% python3 -q
>>> import numpy as np
>>> np.set_printoptions(precision=3, suppress=True, linewidth=160)
>>> tidy = lambda a: np.round(a, 3) + 0
>>> mat = np.load("data.npy")
>>> mat
array([[ 0,  0,  0,  0,  0,  0, -2,  0],
       [ 0,  0,  0,  0,  1,  0,  0,  0],
       [-1,  0,  0,  0,  0,  0,  0,  0],
       [ 0,  0, -3,  0,  0,  0,  0,  0],
       [ 0,  0,  0,  0,  0,  1,  0,  0],
       [ 0,  0,  0,  2,  0,  0,  0,  0],
       [ 0, -3,  0,  0,  0,  0,  0,  0],
       [ 0,  0,  0,  0,  0,  0,  0,  3]])
>>> tidy(np.linalg.svd(mat, compute_uv=False))
array([3., 3., 3., 2., 2., 1., 1., 1.])
>>> tidy(np.linalg.pinv(mat))
array([[ 0.   ,  0.   , -1.   ,  0.   ,  0.   ,  0.   ,  0.   ,  0.   ],
       [ 0.   ,  0.   ,  0.   ,  0.   ,  0.   ,  0.   , -0.333,  0.   ],
       [ 0.   ,  0.   ,  0.   , -0.333,  0.   ,  0.   ,  0.   ,  0.   ],
       [ 0.   ,  0.   ,  0.   ,  0.   ,  0.   ,  0.5  ,  0.   ,  0.   ],
       [ 0.   ,  1.   ,  0.   ,  0.   ,  0.   ,  0.   ,  0.   ,  0.   ],
       [ 0.   ,  0.   ,  0.   ,  0.   ,  1.   ,  0.   ,  0.   ,  0.   ],
       [-0.5  ,  0.   ,  0.   ,  0.   ,  0.   ,  0.   ,  0.   ,  0.   ],
       [ 0.   ,  0.   ,  0.   ,  0.   ,  0.   ,  0.   ,  0.   ,  0.333]])
>>> x = np.array([3, 3, 0, 2, 2, 2, 1, 0])
>>> h1 = np.maximum(mat @ x, 0)
>>> mat.T @ h1
array([0, 0, 0, 8, 2, 2, 0, 0])
>>> tidy(np.tanh(mat @ x))
array([-0.964,  0.964, -0.995,  0.   ,  0.964,  0.999, -1.   ,  0.   ])
>>> np.maximum(mat @ (3 * x), 0)
array([ 0,  6,  0,  0,  6, 12,  0,  0])
>>> (np.linalg.matrix_power((mat != 0) + (mat.T != 0) + np.eye(8), 8) > 0).astype(int)
array([[1, 1, 1, 1, 1, 1, 1, 0],
       [1, 1, 1, 1, 1, 1, 1, 0],
       [1, 1, 1, 1, 1, 1, 1, 0],
       [1, 1, 1, 1, 1, 1, 1, 0],
       [1, 1, 1, 1, 1, 1, 1, 0],
       [1, 1, 1, 1, 1, 1, 1, 0],
       [1, 1, 1, 1, 1, 1, 1, 0],
       [0, 0, 0, 0, 0, 0, 0, 1]])
>>> np.flatnonzero(np.linalg.matrix_power((mat != 0) + (mat.T != 0) + np.eye(8), 8)[5])
array([0, 1, 2, 3, 4, 5, 6])
>>> (mat != 0).astype(int)
array([[0, 0, 0, 0, 0, 0, 1, 0],
       [0, 0, 0, 0, 1, 0, 0, 0],
       [1, 0, 0, 0, 0, 0, 0, 0],
       [0, 0, 1, 0, 0, 0, 0, 0],
       [0, 0, 0, 0, 0, 1, 0, 0],
       [0, 0, 0, 1, 0, 0, 0, 0],
       [0, 1, 0, 0, 0, 0, 0, 0],
       [0, 0, 0, 0, 0, 0, 0, 1]])
>>> tidy(np.sort(np.linalg.eigvals(mat).real))
array([-1.503, -1.503, -0.371, -0.371,  1.04 ,  1.04 ,  1.669,  3.   ])
>>> def softmax(z):
...     e = np.exp(z - z.max(axis=-1, keepdims=True))
...     return e / e.sum(axis=-1, keepdims=True)
... 
>>> tidy(softmax(mat).sum(axis=1))
array([1., 1., 1., 1., 1., 1., 1., 1.])
>>> tidy(softmax(mat[5]))
array([0.069, 0.069, 0.069, 0.514, 0.069, 0.069, 0.069, 0.069])
>>> tidy(softmax(mat[5] + -3))
array([0.069, 0.069, 0.069, 0.514, 0.069, 0.069, 0.069, 0.069])
>>> S = mat @ mat.T / np.sqrt(8)
>>> tidy(softmax(S))
array([[0.37 , 0.09 , 0.09 , 0.09 , 0.09 , 0.09 , 0.09 , 0.09 ],
       [0.119, 0.169, 0.119, 0.119, 0.119, 0.119, 0.119, 0.119],
       [0.119, 0.119, 0.169, 0.119, 0.119, 0.119, 0.119, 0.119],
       [0.032, 0.032, 0.032, 0.775, 0.032, 0.032, 0.032, 0.032],
       [0.119, 0.119, 0.119, 0.119, 0.169, 0.119, 0.119, 0.119],
       [0.09 , 0.09 , 0.09 , 0.09 , 0.09 , 0.37 , 0.09 , 0.09 ],
       [0.032, 0.032, 0.032, 0.032, 0.032, 0.032, 0.775, 0.032],
       [0.032, 0.032, 0.032, 0.032, 0.032, 0.032, 0.032, 0.775]])
>>> softmax(S).round(6).argmax(axis=1)
array([0, 1, 2, 3, 4, 5, 6, 7])
>>> X = np.loadtxt("sample19.csv", delimiter=",")
>>> X
array([[ 6.,  4.,  6.,  0.,  4., -6., -2., -4.,  6.,  2.,  4.],
       [ 4.,  6.,  6.,  0.,  4., -6., -2., -4.,  6.,  2.,  4.],
       [ 6.,  6., 11.,  0.,  6., -9., -3., -6.,  9.,  3.,  6.],
       [ 0.,  0.,  0.,  2.,  0.,  0.,  0.,  0.,  0.,  0.,  0.],
       [ 4.,  4.,  6.,  0.,  6., -6., -2., -4.,  6.,  2.,  4.],
       [-6., -6., -9.,  0., -6., 11.,  3.,  6., -9., -3., -6.],
       [-2., -2., -3.,  0., -2.,  3.,  3.,  2., -3., -1., -2.],
       [-4., -4., -6.,  0., -4.,  6.,  2.,  6., -6., -2., -4.],
       [ 6.,  6.,  9.,  0.,  6., -9., -3., -6., 11.,  3.,  6.],
       [ 2.,  2.,  3.,  0.,  2., -3., -1., -2.,  3.,  3.,  2.],
       [ 4.,  4.,  6.,  0.,  4., -6., -2., -4.,  6.,  2.,  6.]])
>>> low = np.linalg.cholesky(X)
>>> np.linalg.eigvalsh(X).min() > 0
np.True_
>>> U, sig, Vt = np.linalg.svd(X)
>>> tidy(sig)
array([51.,  2.,  2.,  2.,  2.,  2.,  2.,  2.,  2.,  2.,  2.])
>>> A2 = U[:, :1] @ np.diag(sig[:1]) @ Vt[:1]
>>> np.abs(X - A2).max()
np.float64(2.0)
>>> tidy(np.linalg.norm(X - A2) / np.linalg.norm(X))
np.float64(0.123)
>>> tidy(np.linalg.norm(X - A2, 2)), tidy(sig[1])
(np.float64(2.0), np.float64(2.0))
>>> np.linalg.matrix_rank(X, rtol=0.05)
np.int64(1)
>>> A2 = np.array([[-1, -8], [5, 1], [7, -5]])
>>> data = np.kron(np.eye(3, dtype=int), A2)
>>> data
array([[-1, -8,  0,  0,  0,  0],
       [ 5,  1,  0,  0,  0,  0],
       [ 7, -5,  0,  0,  0,  0],
       [ 0,  0, -1, -8,  0,  0],
       [ 0,  0,  5,  1,  0,  0],
       [ 0,  0,  7, -5,  0,  0],
       [ 0,  0,  0,  0, -1, -8],
       [ 0,  0,  0,  0,  5,  1],
       [ 0,  0,  0,  0,  7, -5]])
>>> A2 = np.c_[data[:, :5] @ np.array([[3, 0, 3, 3, 2],
...     [3, 0, 2, 3, 2],
...     [0, 2, 3, 1, 1],
...     [2, 2, 1, 3, 0],
...     [0, 1, 1, 1, 1]]), np.array([-8, -3, 5, -1, -7, 7, 0, -2, 1])]
>>> A2
array([[-27,   0, -19, -27, -18,  -8],
       [ 18,   0,  17,  18,  12,  -3],
       [  6,   0,  11,   6,   4,   5],
       [-16, -18, -11, -25,  -1,  -1],
       [  2,  12,  16,   8,   5,  -7],
       [-10,   4,  16,  -8,   7,   7],
       [  0,  -1,  -1,  -1,  -1,   0],
       [  0,   5,   5,   5,   5,  -2],
       [  0,   7,   7,   7,   7,   1]])
>>> np.linalg.matrix_rank(A2)
np.int64(6)
